% python3 -q
>>> import numpy as np
>>> from numpy import linalg as LA
>>> np.set_printoptions(precision=3, suppress=True, linewidth=160, floatmode="fixed")
>>> arr = np.load("a.npy")
>>> arr
array([[-2.000,  4.000,  0.000,  0.000,  0.000,  0.000,  0.000],
       [ 4.000, -2.000,  4.000,  0.000,  0.000,  0.000,  0.000],
       [ 0.000,  4.000,  1.000,  4.000,  0.000,  0.000,  0.000],
       [ 0.000,  0.000,  4.000,  0.000,  4.000,  0.000,  0.000],
       [ 0.000,  0.000,  0.000,  4.000,  2.000,  4.000,  0.000],
       [ 0.000,  0.000,  0.000,  0.000,  4.000,  0.000,  4.000],
       [ 0.000,  0.000,  0.000,  0.000,  0.000,  4.000,  0.000]])
>>> # symmetric
>>> vals, vecs = LA.eigh(arr)
>>> x0 = np.array([-8, -6, 0, -2, -8, -5, -2])
>>> x0 @ arr @ x0
np.float64(840.0)
>>> LA.eigvalsh(arr[1:, 1:])
array([-6.761, -5.078, -2.127,  1.892,  5.133,  7.940])
>>> round(float(x0 @ arr @ x0 / (x0 @ x0)), 3), round(float(vals[0]), 3), round(vals[-1], 3)
(4.264, -7.661, np.float64(7.985))
>>> vals, vecs = LA.eigh(arr)
>>> np.round(vecs.T @ arr @ vecs, 3) + 0
array([[-7.661,  0.000,  0.000,  0.000,  0.000,  0.000,  0.000],
       [ 0.000, -5.883,  0.000,  0.000,  0.000,  0.000,  0.000],
       [ 0.000,  0.000, -3.453,  0.000,  0.000,  0.000,  0.000],
       [ 0.000,  0.000,  0.000,  0.061,  0.000,  0.000,  0.000],
       [ 0.000,  0.000,  0.000,  0.000,  2.491,  0.000,  0.000],
       [ 0.000,  0.000,  0.000,  0.000,  0.000,  5.460,  0.000],
       [ 0.000,  0.000,  0.000,  0.000,  0.000,  0.000,  7.985]])
>>> np.round(vecs @ np.diag(vals) @ vecs.T, 3) + 0
array([[-2.000,  4.000,  0.000,  0.000,  0.000,  0.000,  0.000],
       [ 4.000, -2.000,  4.000,  0.000,  0.000,  0.000,  0.000],
       [ 0.000,  4.000,  1.000,  4.000,  0.000,  0.000,  0.000],
       [ 0.000,  0.000,  4.000,  0.000,  4.000,  0.000,  0.000],
       [ 0.000,  0.000,  0.000,  4.000,  2.000,  4.000,  0.000],
       [ 0.000,  0.000,  0.000,  0.000,  4.000,  0.000,  4.000],
       [ 0.000,  0.000,  0.000,  0.000,  0.000,  4.000,  0.000]])
>>> LA.svd(arr, compute_uv=False)
array([7.985, 7.661, 5.883, 5.460, 3.453, 2.491, 0.061])
>>> np.round(vecs.T @ vecs, 3) + 0
array([[1.000, 0.000, 0.000, 0.000, 0.000, 0.000, 0.000],
       [0.000, 1.000, 0.000, 0.000, 0.000, 0.000, 0.000],
       [0.000, 0.000, 1.000, 0.000, 0.000, 0.000, 0.000],
       [0.000, 0.000, 0.000, 1.000, 0.000, 0.000, 0.000],
       [0.000, 0.000, 0.000, 0.000, 1.000, 0.000, 0.000],
       [0.000, 0.000, 0.000, 0.000, 0.000, 1.000, 0.000],
       [0.000, 0.000, 0.000, 0.000, 0.000, 0.000, 1.000]])
>>> vals
array([-7.661, -5.883, -3.453,  0.061,  2.491,  5.460,  7.985])
>>> x0 = np.array([-1, 0, -5, -4, -3, -2, -1])
>>> rhs = arr @ x0
>>> coef, lr = np.zeros(7), 1 / LA.norm(arr, 2) ** 2
>>> for i in range(300):
...     coef -= lr * arr.T @ (arr @ coef - rhs)
...     if i % 50 == 0: print(i, round(LA.norm(arr @ coef - rhs), 3))
... 
0 5.945
50 0.091
100 0.091
150 0.091
200 0.09
250 0.09
>>> np.round(LA.cond(arr), 3)
np.float64(131.798)
>>> coef
array([-1.858, -0.442, -4.370, -3.706, -3.626, -1.991, -0.374])
>>> Q, vecs = LA.qr(arr[:, :3])[0], LA.qr(arr[:, 3:])[0]
>>> sigma = LA.svd(Q.T @ vecs, compute_uv=False)
>>> round(LA.norm(Q @ Q.T - vecs @ vecs.T, 2), 3)
np.float64(1.0)
>>> np.degrees(np.arccos(sigma.clip(0, 1)))
array([ 1.861, 50.586, 90.000])
>>> (sigma > 0.9).sum()
np.int64(1)
>>> sigma.round(3) + 0
array([0.999, 0.635, 0.000])
>>> out = arr[0, 0] * arr[1:] - np.outer(arr[1:, 0], arr[0])
>>> out
array([[  0.000, -12.000,  -8.000,  -0.000,  -0.000,  -0.000,  -0.000],
       [  0.000,  -8.000,  -2.000,  -8.000,  -0.000,  -0.000,  -0.000],
       [  0.000,  -0.000,  -8.000,  -0.000,  -8.000,  -0.000,  -0.000],
       [  0.000,  -0.000,  -0.000,  -8.000,  -4.000,  -8.000,  -0.000],
       [  0.000,  -0.000,  -0.000,  -0.000,  -8.000,  -0.000,  -8.000],
       [  0.000,  -0.000,  -0.000,  -0.000,  -0.000,  -8.000,  -0.000]])
>>> arr[:, 0] / arr[0, 0]
array([ 1.000, -2.000, -0.000, -0.000, -0.000, -0.000, -0.000])
>>> LA.matrix_rank(out), LA.matrix_rank(arr)
(np.int64(6), np.int64(7))
>>> J = np.loadtxt("test7.csv", delimiter=",")
>>> J
array([[-2.000,  0.000,  0.000, -3.000,  0.000, -3.000,  0.000,  0.000, -3.000,  0.000,  0.000,  0.000, -3.000],
       [ 0.000, -2.000,  0.000,  0.000,  0.000,  0.000, -3.000, -3.000,  0.000,  0.000, -3.000,  0.000,  0.000],
       [ 0.000,  0.000, -2.000,  0.000, -3.000,  0.000,  0.000,  0.000,  0.000, -3.000,  0.000, -3.000,  0.000],
       [-3.000,  0.000,  0.000, -2.000,  0.000, -3.000,  0.000,  0.000, -3.000,  0.000,  0.000,  0.000, -3.000],
       [ 0.000,  0.000, -3.000,  0.000, -2.000,  0.000,  0.000,  0.000,  0.000, -3.000,  0.000, -3.000,  0.000],
       [-3.000,  0.000,  0.000, -3.000,  0.000, -2.000,  0.000,  0.000, -3.000,  0.000,  0.000,  0.000, -3.000],
       [ 0.000, -3.000,  0.000,  0.000,  0.000,  0.000, -2.000, -3.000,  0.000,  0.000, -3.000,  0.000,  0.000],
       [ 0.000, -3.000,  0.000,  0.000,  0.000,  0.000, -3.000, -2.000,  0.000,  0.000, -3.000,  0.000,  0.000],
       [-3.000,  0.000,  0.000, -3.000,  0.000, -3.000,  0.000,  0.000, -2.000,  0.000,  0.000,  0.000, -3.000],
       [ 0.000,  0.000, -3.000,  0.000, -3.000,  0.000,  0.000,  0.000,  0.000, -2.000,  0.000, -3.000,  0.000],
       [ 0.000, -3.000,  0.000,  0.000,  0.000,  0.000, -3.000, -3.000,  0.000,  0.000, -2.000,  0.000,  0.000],
       [ 0.000,  0.000, -3.000,  0.000, -3.000,  0.000,  0.000,  0.000,  0.000, -3.000,  0.000, -2.000,  0.000],
       [-3.000,  0.000,  0.000, -3.000,  0.000, -3.000,  0.000,  0.000, -3.000,  0.000,  0.000,  0.000, -2.000]])
>>> # symmetric, so the eigenvalues are real
>>> vals, vecs = LA.eigh(J)
>>> vals.sum(), np.trace(J)
(np.float64(-26.0), np.float64(-26.0))
>>> LA.eigvalsh(J + 4 * np.eye(13))
array([-10.000,  -7.000,  -7.000,   5.000,   5.000,   5.000,   5.000,   5.000,   5.000,   5.000,   5.000,   5.000,   5.000])
>>> out = arr / np.sqrt((arr ** 2).mean(axis=1, keepdims=True))
>>> out[1]
array([ 1.764, -0.882,  1.764,  0.000,  0.000,  0.000,  0.000])
>>> LA.norm(out, axis=1)
array([2.646, 2.646, 2.646, 2.646, 2.646, 2.646, 2.646])
>>> LA.matrix_rank(out) == LA.matrix_rank(arr)
np.True_
>>> A = np.load("x.npy")
>>> A
array([[-2,  3, -2, -3,  1, -3,  0],
       [ 2,  2,  2,  0, -1, -1,  3],
       [-1,  2,  2, -1,  0,  0,  3],
       [ 0,  2, -3, -1,  3, -1, -2],
       [ 0,  2, -2,  3, -2,  0,  2],
       [-3, -2,  0, -2,  0,  2,  0],
       [ 1,  3,  2, -3, -2,  3, -1]])
>>> out = A / LA.norm(A, axis=1, keepdims=True)
>>> G = out @ out.T
>>> (G - 2 * np.eye(7)).round(6).argmax(axis=1)
array([3, 2, 1, 0, 1, 6, 2])
>>> x0 = np.array([0, 2, -1, 0, -1, -2, 1])
>>> rhs = A @ x0
>>> coef, lr = np.zeros(7), 1 / LA.norm(A, 2) ** 2
>>> for i in range(250):
...     coef -= lr * A.T @ (A @ coef - rhs)
...     if i % 50 == 0: print(i, round(LA.norm(A @ coef - rhs), 3))
... 
0 5.029
50 0.084
100 0.018
150 0.011
200 0.007
>>> coef
array([-0.002,  2.002, -0.997,  0.002, -1.000, -2.001,  0.998])
>>> np.round(LA.cond(A), 3)
np.float64(9.934)
>>> A.mean(axis=0)
array([-0.429,  1.714, -0.143, -1.000, -0.143,  0.000,  0.714])
>>> LA.matrix_rank(A)
np.int64(7)
>>> np.unravel_index(np.abs(A).argmax(), A.shape)
(np.int64(0), np.int64(1))
>>> A.sum(axis=1)
array([-6,  7,  5, -2,  3, -5,  3])
>>> np.zeros(7, 7)
Traceback (most recent call last):
  File "<python-input-58>", line 1, in <module>
    np.zeros(7, 7)
    ~~~~~~~~^^^^^^
TypeError: Cannot interpret '7' as a data type
>>> A - A[0]
array([[ 0,  0,  0,  0,  0,  0,  0],
       [ 4, -1,  4,  3, -2,  2,  3],
       [ 1, -1,  4,  2, -1,  3,  3],
       [ 2, -1, -1,  2,  2,  2, -2],
       [ 2, -1,  0,  6, -3,  3,  2],
       [-1, -5,  2,  1, -1,  5,  0],
       [ 3,  0,  4,  0, -3,  6, -1]])
>>> round(float(LA.norm(A)), 3)
13.748
>>> E = np.load("arr.npy")
>>> E
array([[ -3,  -3,  -3,  -3],
       [ -3,  -6,  -6,  -6],
       [ -3,  -6,  -9,  -9],
       [ -3,  -6,  -9, -12]])
>>> rng = np.random.default_rng(6351)
>>> lab = rng.permutation(4)
>>> lab
array([2, 1, 0, 3])
>>> out = E[lab][:, lab]
>>> np.sort(np.abs(LA.eigvals(out)))
array([ 0.849,  1.278,  3.000, 24.873])
>>> out
array([[ -9,  -6,  -3,  -9],
       [ -6,  -6,  -3,  -6],
       [ -3,  -3,  -3,  -3],
       [ -9,  -6,  -3, -12]])
>>> np.allclose(out, E)
False
>>> X = np.load("data.npy")
>>> X
array([[ 0,  0,  0, -5],
       [ 0,  5,  2,  0],
       [ 0,  2,  3,  0],
       [ 1,  0,  0, -1]])
>>> # 2 groups of indices that never mix
>>> w1 = np.array([[0, 2, 2, 0, 1], [0, 0, 2, 2, 3], [3, 2, 1, 3, 1], [0, 2, 1, 0, 3]])
>>> coef = np.array([-1, 1, 1, 1, -2])
>>> hid = np.maximum(X @ w1 + coef, 0)
>>> hid
array([[ 0,  0,  0,  1,  0],
       [ 5,  5, 13, 17, 15],
       [ 8,  7,  8, 14,  7],
       [ 0,  1,  2,  1,  0]])
>>> basis = np.array([[0, 3, 0], [3, 2, 1], [0, 1, 0], [1, 1, 1], [2, 2, 2]])
>>> hid @ basis
array([[ 1,  1,  1],
       [62, 85, 52],
       [49, 74, 35],
       [ 4,  5,  2]])
>>> np.einsum("ij,ji->", X, X)
np.int64(33)
>>> round(float(LA.det(X.T)), 3)
55.0
>>> round(LA.eigvals(X).sum().real, 3)
np.float64(7.0)
>>> np.kron(np.eye(2, dtype=int), X)
array([[ 0,  0,  0, -5,  0,  0,  0,  0],
       [ 0,  5,  2,  0,  0,  0,  0,  0],
       [ 0,  2,  3,  0,  0,  0,  0,  0],
       [ 1,  0,  0, -1,  0,  0,  0,  0],
       [ 0,  0,  0,  0,  0,  0,  0, -5],
       [ 0,  0,  0,  0,  0,  5,  2,  0],
       [ 0,  0,  0,  0,  0,  2,  3,  0],
       [ 0,  0,  0,  0,  1,  0,  0, -1]])
>>> np.einsum("ii->", X)
np.int64(7)
>>> W0 = np.diag(np.array([8, 5, 0, 1, 1, 5, 1, 8, 8, 0])) + 3 * np.eye(10, k=1) + 3 * np.eye(10, k=-1)
>>> W0
array([[8.000, 3.000, 0.000, 0.000, 0.000, 0.000, 0.000, 0.000, 0.000, 0.000],
       [3.000, 5.000, 3.000, 0.000, 0.000, 0.000, 0.000, 0.000, 0.000, 0.000],
       [0.000, 3.000, 0.000, 3.000, 0.000, 0.000, 0.000, 0.000, 0.000, 0.000],
       [0.000, 0.000, 3.000, 1.000, 3.000, 0.000, 0.000, 0.000, 0.000, 0.000],
       [0.000, 0.000, 0.000, 3.000, 1.000, 3.000, 0.000, 0.000, 0.000, 0.000],
       [0.000, 0.000, 0.000, 0.000, 3.000, 5.000, 3.000, 0.000, 0.000, 0.000],
       [0.000, 0.000, 0.000, 0.000, 0.000, 3.000, 1.000, 3.000, 0.000, 0.000],
       [0.000, 0.000, 0.000, 0.000, 0.000, 0.000, 3.000, 8.000, 3.000, 0.000],
       [0.000, 0.000, 0.000, 0.000, 0.000, 0.000, 0.000, 3.000, 8.000, 3.000],
       [0.000, 0.000, 0.000, 0.000, 0.000, 0.000, 0.000, 0.000, 3.000, 0.000]])
>>> # equal to its transpose
>>> vals, vecs = LA.eigh(W0)
>>> x0 = np.array([-8, -8, -5, 2, -4, 0, 8, -1, -7, 2])
>>> np.round(x0 @ W0 @ x0 / (x0 @ x0), 3), round(vals[0], 3), round(float(vals[-1]), 3)
(np.float64(5.986), np.float64(-4.183), 11.862)
>>> x0 = np.array([-1, 8, -2, 6, -3, 3, 0, -6, -8, -5])
>>> rhs = W0 @ x0
>>> coef, lr = np.zeros(10), 1 / LA.norm(W0, 2) ** 2
>>> for i in range(25):
...     coef -= lr * W0.T @ (W0 @ coef - rhs)
...     if i % 5 == 0: print(i, round(LA.norm(W0 @ coef - rhs), 3))
... 
0 44.062
5 18.832
10 10.42
15 6.439
20 4.484
>>> coef
array([-0.764,  7.559, -1.714,  6.048, -2.655,  2.951, -0.535, -5.554, -8.766, -3.131])
>>> x0 = np.array([2, 1, 0, 1, 0, 1, 2, 1, 2, 0])
>>> a = np.maximum(W0 @ x0, 0)
>>> np.tanh(W0 @ x0)
array([1.000, 1.000, 1.000, 0.762, 1.000, 1.000, 1.000, 1.000, 1.000, 1.000])
>>> a
array([19.000, 11.000,  6.000,  1.000,  6.000, 11.000,  8.000, 20.000, 19.000,  6.000])
>>> W0.T @ a
array([185.000, 130.000,  36.000,  37.000,  42.000,  97.000, 101.000, 241.000, 230.000,  57.000])
>>> W0 @ W0
array([[73.000, 39.000,  9.000,  0.000,  0.000,  0.000,  0.000,  0.000,  0.000,  0.000],
       [39.000, 43.000, 15.000,  9.000,  0.000,  0.000,  0.000,  0.000,  0.000,  0.000],
       [ 9.000, 15.000, 18.000,  3.000,  9.000,  0.000,  0.000,  0.000,  0.000,  0.000],
       [ 0.000,  9.000,  3.000, 19.000,  6.000,  9.000,  0.000,  0.000,  0.000,  0.000],
       [ 0.000,  0.000,  9.000,  6.000, 19.000, 18.000,  9.000,  0.000,  0.000,  0.000],
       [ 0.000,  0.000,  0.000,  9.000, 18.000, 43.000, 18.000,  9.000,  0.000,  0.000],
       [ 0.000,  0.000,  0.000,  0.000,  9.000, 18.000, 19.000, 27.000,  9.000,  0.000],
       [ 0.000,  0.000,  0.000,  0.000,  0.000,  9.000, 27.000, 82.000, 48.000,  9.000],
       [ 0.000,  0.000,  0.000,  0.000,  0.000,  0.000,  9.000, 48.000, 82.000, 24.000],
       [ 0.000,  0.000,  0.000,  0.000,  0.000,  0.000,  0.000,  9.000, 24.000,  9.000]])
>>> (W0 + W0.T) / 2
array([[8.000, 3.000, 0.000, 0.000, 0.000, 0.000, 0.000, 0.000, 0.000, 0.000],
       [3.000, 5.000, 3.000, 0.000, 0.000, 0.000, 0.000, 0.000, 0.000, 0.000],
       [0.000, 3.000, 0.000, 3.000, 0.000, 0.000, 0.000, 0.000, 0.000, 0.000],
       [0.000, 0.000, 3.000, 1.000, 3.000, 0.000, 0.000, 0.000, 0.000, 0.000],
       [0.000, 0.000, 0.000, 3.000, 1.000, 3.000, 0.000, 0.000, 0.000, 0.000],
       [0.000, 0.000, 0.000, 0.000, 3.000, 5.000, 3.000, 0.000, 0.000, 0.000],
       [0.000, 0.000, 0.000, 0.000, 0.000, 3.000, 1.000, 3.000, 0.000, 0.000],
       [0.000, 0.000, 0.000, 0.000, 0.000, 0.000, 3.000, 8.000, 3.000, 0.000],
       [0.000, 0.000, 0.000, 0.000, 0.000, 0.000, 0.000, 3.000, 8.000, 3.000],
       [0.000, 0.000, 0.000, 0.000, 0.000, 0.000, 0.000, 0.000, 3.000, 0.000]])
>>> assert W0 == W0.T
Traceback (most recent call last):
  File "<python-input-102>", line 1, in <module>
    assert W0 == W0.T
           ^^^^^^^^^^
ValueError: The truth value of an array with more than one element is ambiguous. Use a.any() or a.all()
>>> round(float(np.abs(LA.eigvals(W0)).max()), 3)
11.862
>>> np.sort(np.abs(LA.eigvals(W0)))
array([ 0.259,  1.105,  2.026,  3.101,  4.183,  5.142,  6.215,  8.091, 10.161, 11.862])
>>> LA.determinant(W0)
Traceback (most recent call last):
  File "<python-input-105>", line 1, in <module>
    LA.determinant(W0)
    ^^^^^^^^^^^^^^
AttributeError: module 'numpy.linalg' has no attribute 'determinant'
